% python3 -q
>>> import numpy as np
>>> np.set_printoptions(suppress=True, linewidth=140)
>>> Z = np.array([[3, 4, 4, 4, 1, 5]])
>>> rng = np.random.default_rng(92)
>>> M = rng.normal(size=(11, 1)) @ Z + np.array([5, -2, 5, -2, 0, 3])
>>> M.round(3)
array([[ -2.33 , -11.773,  -4.773, -11.773,  -2.443,  -9.216],
       [  1.966,  -6.046,   0.954,  -6.046,  -1.011,  -2.057],
       [  0.952,  -7.397,  -0.397,  -7.397,  -1.349,  -3.746],
       [  0.954,  -7.395,  -0.395,  -7.395,  -1.349,  -3.744],
       [  3.753,  -3.662,   3.338,  -3.662,  -0.416,   0.922],
       [  8.302,   2.402,   9.402,   2.402,   1.101,   8.503],
       [  2.768,  -4.976,   2.024,  -4.976,  -0.744,  -0.719],
       [  4.887,  -2.15 ,   4.85 ,  -2.15 ,  -0.038,   2.812],
       [  4.247,  -3.004,   3.996,  -3.004,  -0.251,   1.745],
       [  4.375,  -2.833,   4.167,  -2.833,  -0.208,   1.958],
       [  3.819,  -3.575,   3.425,  -3.575,  -0.394,   1.032]])
>>> np.unravel_index(np.abs(M).argmax(), M.shape)
(np.int64(0), np.int64(1))
>>> M.shape
(11, 6)
>>> np.round(np.linalg.svd(M, compute_uv=False), 3) + 0
array([29.117, 21.71 ,  0.   ,  0.   ,  0.   ,  0.   ])
>>> round(float(np.linalg.norm(M)), 3)
36.319
>>> M[11]
Traceback (most recent call last):
  File "<python-input-10>", line 1, in <module>
    M[11]
    ~^^^^
IndexError: index 11 is out of bounds for axis 0 with size 11
>>> np.count_nonzero(M)
np.int64(66)
>>> np.linalg.matrix_rank(M)
np.int64(2)
>>> U, sig, Vh = np.linalg.svd(M)
>>> print(np.argmax(sig[:-1] / (sig[1:] + 1e-6)) + 1)
2
>>> B = U[:, :2] @ np.diag(sig[:2]) @ Vh[:2]
>>> np.linalg.matrix_rank(M, rtol=0.05)
np.int64(2)
>>> round(np.linalg.norm(M - B) / np.linalg.norm(M), 3)
np.float64(0.0)
>>> print(round(np.abs(M - B).max(), 3))
0.0
>>> print(round(np.linalg.norm(M - B, 2), 3), round(float(sig[2]), 3))
0.0 0.0
>>> r = np.linalg.matrix_rank(M)
>>> print(r)
2
>>> null = np.linalg.svd(M)[2][r:].T
>>> [int(np.linalg.matrix_rank(M[:, :j + 1])) for j in range(6)]
[1, 2, 2, 2, 2, 2]
>>> np.linalg.matrix_rank(M.T @ M), np.linalg.matrix_rank(M @ M.T)
(np.int64(2), np.int64(2))
>>> [int(np.linalg.matrix_rank(np.delete(M, i, axis=0))) for i in range(11)]
[2, 2, 2, 2, 2, 2, 2, 2, 2, 2, 2]
>>> print([int(np.linalg.matrix_rank(M[:i])) for i in range(1, len(M) + 1)])
[1, 2, 2, 2, 2, 2, 2, 2, 2, 2, 2]
>>> print(np.allclose(M @ null, 0))
True
>>> w1 = np.array([[4, 3], [1, 4], [6, 6], [3, 6], [9, 5], [4, 5]])
>>> c = np.array([1, -2])
>>> act = np.maximum(M @ w1 + c, 0)
>>> (act > 0).astype(int)
array([[0, 0],
       [0, 0],
       [0, 0],
       [0, 0],
       [1, 0],
       [1, 1],
       [0, 0],
       [1, 1],
       [1, 1],
       [1, 1],
       [1, 0]])
>>> print(np.round((act > 0).mean(axis=0), 3))
[0.545 0.364]
>>> np.linalg.matrix_rank(act)
np.int64(2)
>>> Z = np.array([[0, -3, 2], [3, 2, -1]])
>>> (act @ Z).round(6).argmax(axis=1)
array([0, 0, 0, 0, 2, 0, 0, 0, 2, 2, 2])
>>> print(w1 @ Z)
[[  9  -6   5]
 [ 12   5  -2]
 [ 18  -6   6]
 [ 18   3   0]
 [ 15 -17  13]
 [ 15  -2   3]]
>>> np.linalg.lstsq(M[:-1].T, M[-1])[2]
np.int32(2)
>>> np.round(M @ np.linalg.pinv(M) @ M, 3)
array([[ -2.33 , -11.773,  -4.773, -11.773,  -2.443,  -9.216],
       [  1.966,  -6.046,   0.954,  -6.046,  -1.011,  -2.057],
       [  0.952,  -7.397,  -0.397,  -7.397,  -1.349,  -3.746],
       [  0.954,  -7.395,  -0.395,  -7.395,  -1.349,  -3.744],
       [  3.753,  -3.662,   3.338,  -3.662,  -0.416,   0.922],
       [  8.302,   2.402,   9.402,   2.402,   1.101,   8.503],
       [  2.768,  -4.976,   2.024,  -4.976,  -0.744,  -0.719],
       [  4.887,  -2.15 ,   4.85 ,  -2.15 ,  -0.038,   2.812],
       [  4.247,  -3.004,   3.996,  -3.004,  -0.251,   1.745],
       [  4.375,  -2.833,   4.167,  -2.833,  -0.208,   1.958],
       [  3.819,  -3.575,   3.425,  -3.575,  -0.394,   1.032]])
